$ ipython --no-banner

In [1]: import numpy as np

In [2]: from numpy import linalg as LA

In [3]: np.set_printoptions(suppress=True, linewidth=200)

In [4]: mat, _ = LA.qr(np.array([[0.9, -1.1, -2.2], [-0.3, -0.9, -0.6], [0.1, -1.1, -1.4]]))

In [5]: print(mat.round(3))
[[-0.943 -0.177 -0.28 ]
 [ 0.314 -0.746 -0.587]
 [-0.105 -0.641  0.76 ]]

In [6]: A2 = LA.inv(mat)

In [7]: print(round(LA.cond(mat), 3))
1.0

In [8]: print(round(float(LA.slogdet(mat)[0]), 3))
1.0

In [9]: print(A2.round(3))
[[-0.943  0.314 -0.105]
 [-0.177 -0.746 -0.641]
 [-0.28  -0.587  0.76 ]]

In [10]: print(np.round(LA.inv(A2), 3))
[[-0.943 -0.177 -0.28 ]
 [ 0.314 -0.746 -0.587]
 [-0.105 -0.641  0.76 ]]

In [11]: print(np.round(LA.det(mat) * LA.det(A2), 3))
1.0

In [12]: G = mat.T @ mat

In [13]: print((mat @ mat.T).shape)
(3, 3)

In [14]: print(np.round((mat - mat.T) / 2, 3))
[[ 0.    -0.246 -0.088]
 [ 0.246  0.     0.027]
 [ 0.088 -0.027  0.   ]]

In [15]: print(round(np.trace(mat), 3))
-0.93

In [16]: print(round(np.abs(LA.eigvals(mat)).max(), 3))
1.0

In [17]: print(np.allclose(mat @ mat.T, mat.T @ mat))
True

In [18]: print(np.round(LA.matrix_power(mat, 2), 3))
[[ 0.864  0.48   0.156]
 [-0.47   0.877 -0.096]
 [-0.183  0.01   0.983]]

In [19]: blk = np.stack([mat, 4 * mat, mat[::-1]])

In [20]: print((blk @ mat.T).shape)
(3, 3, 3)

In [21]: print(LA.matrix_rank(blk))
[3 3 3]

In [22]: print(np.round(np.einsum("bij,cij->bc", blk, blk), 3))
[[ 3. 12.  1.]
 [12. 48.  4.]
 [ 1.  4.  3.]]

In [23]: print(round(float(LA.det(mat.T)), 3))
1.0

In [24]: print(np.round(np.kron(np.eye(2, dtype=int), mat), 3))
[[-0.943 -0.177 -0.28  -0.    -0.    -0.   ]
 [ 0.314 -0.746 -0.587  0.    -0.    -0.   ]
 [-0.105 -0.641  0.76  -0.    -0.     0.   ]
 [-0.    -0.    -0.    -0.943 -0.177 -0.28 ]
 [ 0.    -0.    -0.     0.314 -0.746 -0.587]
 [-0.    -0.     0.    -0.105 -0.641  0.76 ]]

In [25]: print(round(np.einsum("ii->", mat), 3))
-0.93

In [26]: print(np.round(LA.det(mat[::-1]), 3))
-1.0

In [27]: print(np.round(LA.eigvals(mat), 3))
[-0.965+0.263j -0.965-0.263j  1.   +0.j   ]

In [28]: print(round(LA.eigvals(mat).sum().real, 3))
-0.93

In [29]: print(round(LA.det(2 * mat), 3), np.round(LA.det(mat), 3))
8.0 1.0

In [30]: A = np.load("a.npy")

In [31]: print(A)
[[1 2 1 2]
 [2 1 2 1]
 [1 2 1 2]
 [2 1 2 1]]

In [32]: proj = np.triu(np.array([[0, 2, 0, 1], [0, 2, 2, 2], [2, 1, 1, 2], [2, 0, 0, 2]]), 1) + np.eye(4)

In [33]: A2 = proj @ A @ LA.inv(proj)

In [34]: print(A2)
[[  7.  -9.  25. -34.]
 [  8.  -9.  26. -35.]
 [  5.  -6.  17. -23.]
 [  2.  -3.   8. -11.]]

In [35]: print(proj @ A - A @ proj)
[[ 6.  1.  2. -4.]
 [ 6.  2.  4. -2.]
 [ 4.  0.  0. -5.]
 [ 0. -4. -2. -8.]]

In [36]: print(LA.matrix_rank(A2))
2

In [37]: print(np.round(LA.det(A2), 3))
0.0

In [38]: print(np.sort(np.abs(np.fft.fft(A[0]))), np.round(np.sort(LA.svd(A, compute_uv=False)), 3) + 0)
[0. 0. 2. 6.] [0. 0. 2. 6.]

In [39]: print((A @ A)[0])
[10  8 10  8]

In [40]: print(A @ np.ones(4))
[6. 6. 6. 6.]

In [41]: print(A @ (-1.0) ** np.arange(4))
[-2.  2. -2.  2.]

In [42]: print(round(np.trace(LA.pinv(A) @ A), 3))
2.0

In [43]: print(np.allclose(A[:-1].T @ LA.lstsq(A[:-1].T, A[-1])[0], A[-1]))
True

In [44]: print(LA.lstsq(A[:-1].T, A[-1])[2])
2

In [45]: A2 = np.array([[-2, 2, 0], [-1, -2, -1], [2, -1, -1]])

In [46]: print(np.round(np.einsum("ij->j", mat), 3))
[-0.734 -1.565 -0.107]

In [47]: print(LA.matrix_rank(np.vstack([mat, A2.T])))
3

In [48]: print(np.round(np.einsum("ik,kj->ij", mat, A2), 3))
[[ 1.504 -1.252  0.457]
 [-1.056  2.708  1.333]
 [ 2.371  0.313 -0.118]]

In [49]: print(np.round(mat @ A2, 3))
[[ 1.504 -1.252  0.457]
 [-1.056  2.708  1.333]
 [ 2.371  0.313 -0.118]]

In [50]: print(np.round(np.einsum("ij,ij->i", mat, mat), 3))
[1. 1. 1.]

In [51]: print(np.round(np.einsum("ik,kj->ji", mat, A2), 3))
[[ 1.504 -1.056  2.371]
 [-1.252  2.708  0.313]
 [ 0.457  1.333 -0.118]]

In [52]: print(LA.matrix_rank(mat @ A2))
3

In [53]: ev, vecs = LA.eigh(A)

In [54]: vec = np.array([1, 0, 1, -1])

In [55]: print(np.abs(A).sum(axis=1).max(), np.abs(ev).max())
6 6.0

In [56]: feats = np.loadtxt("block6.csv", delimiter=",")

In [57]: print(feats)
[[ 0.62   1.755 -1.173]
 [-0.835 -1.775  0.549]
 [ 0.034 -0.058 -0.092]
 [ 0.413  0.432  0.116]]

In [58]: proj = feats @ LA.solve(feats.T @ feats, feats.T)

In [59]: print(np.round(np.diag(proj), 3))
[0.901 0.793 0.559 0.747]

In [60]: print(np.round(proj @ feats[:, 0], 3))
[ 0.62  -0.835  0.034  0.413]

In [61]: print(np.allclose(proj @ proj, proj))
True

In [62]: q, R = LA.qr(feats)

In [63]: print(np.allclose(R.T @ R, feats.T @ feats))
True

In [64]: print(q.shape, R.shape)
(4, 3) (3, 3)

In [65]: print(R.round(3))
[[-1.12  -2.453  1.019]
 [ 0.    -0.634  0.754]
 [ 0.     0.     0.305]]

In [66]: print(np.round(q @ R, 3))
[[ 0.62   1.755 -1.173]
 [-0.835 -1.775  0.549]
 [ 0.034 -0.058 -0.092]
 [ 0.413  0.432  0.116]]

In [67]: print(np.round(q.T @ q, 3) + 0)
[[1. 0. 0.]
 [0. 1. 0.]
 [0. 0. 1.]]

In [68]: print(np.trace(q @ q.T))
3.0

In [69]: A2 = np.array([[1, -2], [1, 0], [0, 0]])

In [70]: print(A2.T @ feats.T)
[[ 2.375 -2.61  -0.024  0.845]
 [-1.24   1.67  -0.068 -0.826]]

In [71]: print(np.einsum("ik,kj->ji", feats, A2))
[[ 2.375 -2.61  -0.024  0.845]
 [-1.24   1.67  -0.068 -0.826]]

In [72]: print(np.vstack([feats, A2.T]).shape)
(6, 3)

In [73]: print(LA.matrix_rank(np.vstack([feats, A2.T])))
3

In [74]: print(np.einsum("ij->j", feats))
[ 0.232  0.354 -0.6  ]

In [75]: print(LA.matrix_rank(feats @ A2))
2

In [76]: print(np.einsum("ik,kj->ij", feats, A2))
[[ 2.375 -1.24 ]
 [-2.61   1.67 ]
 [-0.024 -0.068]
 [ 0.845 -0.826]]

In [77]: rng = np.random.default_rng(251)

In [78]: labels = rng.permutation(3)

In [79]: A2 = feats[:, labels] * rng.choice([-1, 1], 3)

In [80]: print(A2)
[[ 1.755 -1.173  0.62 ]
 [-1.775  0.549 -0.835]
 [-0.058 -0.092  0.034]
 [ 0.432  0.116  0.413]]

In [81]: U, _, Vh = LA.svd(feats.T @ A2)

In [82]: print(labels)
[1 2 0]

In [83]: q = feats.astype(float).copy()

In [84]: for j in range(3):
    ...:     q[:, j] -= q[:, :j] @ (q[:, :j].T @ q[:, j])
    ...:     q[:, j] /= LA.norm(q[:, j])
    ...: 

In [85]: print(np.round(q.T @ feats, 3) + 0)
[[ 1.12   2.453 -1.019]
 [ 0.     0.634 -0.754]
 [ 0.     0.     0.305]]

In [86]: print(q.round(3))
[[ 0.554  0.625 -0.45 ]
 [-0.746  0.087 -0.478]
 [ 0.03  -0.209 -0.717]
 [ 0.369 -0.747 -0.232]]

In [87]: arr = rng.normal(size=(23, 3)) + 5 * np.array([-3, 3, 0])

In [88]: print(arr.round(3))
[[-16.892  15.903   0.008]
 [-16.115  15.23   -0.86 ]
 [-15.214  11.993   0.713]
 [-15.308  14.783  -0.449]
 [-15.066  14.817  -0.076]
 [-14.502  14.159   0.88 ]
 [-13.905  16.077  -0.138]
 [-15.379  14.078  -0.336]
 [-15.729  14.638  -0.15 ]
 [-15.949  14.131  -0.093]
 [-12.744  15.058   2.729]
 [-13.795  15.684   1.18 ]
 [-11.977  15.107   0.353]
 [-14.56   13.849   0.473]
 [-15.898  14.572   2.276]
 [-13.371  14.468   1.032]
 [-14.329  13.577   2.347]
 [-14.939  15.951   0.496]
 [-14.56   14.173  -0.639]
 [-14.961  17.426   0.587]
 [-13.939  14.625   2.022]
 [-14.499  14.733  -0.717]
 [-14.574  13.785  -0.742]]

In [89]: cen = arr - arr.mean(axis=0)

In [90]: vecs = LA.svd(cen)[2][:1]

In [91]: A2 = cen - cen @ vecs.T @ vecs

In [92]: print(round(float(LA.norm(A2) / LA.norm(cen)), 3))
0.733

In [93]: E = np.arange(16).reshape(4, 4) + -1

In [94]: print(E)
[[-1  0  1  2]
 [ 3  4  5  6]
 [ 7  8  9 10]
 [11 12 13 14]]

In [95]: print(np.kron(np.eye(2, dtype=int), A))
[[1 2 1 2 0 0 0 0]
 [2 1 2 1 0 0 0 0]
 [1 2 1 2 0 0 0 0]
 [2 1 2 1 0 0 0 0]
 [0 0 0 0 1 2 1 2]
 [0 0 0 0 2 1 2 1]
 [0 0 0 0 1 2 1 2]
 [0 0 0 0 2 1 2 1]]

In [96]: print(np.einsum("ij,ji->", A, A))
40

In [97]: print(round(float(LA.det(A[::-1])), 3))
0.0
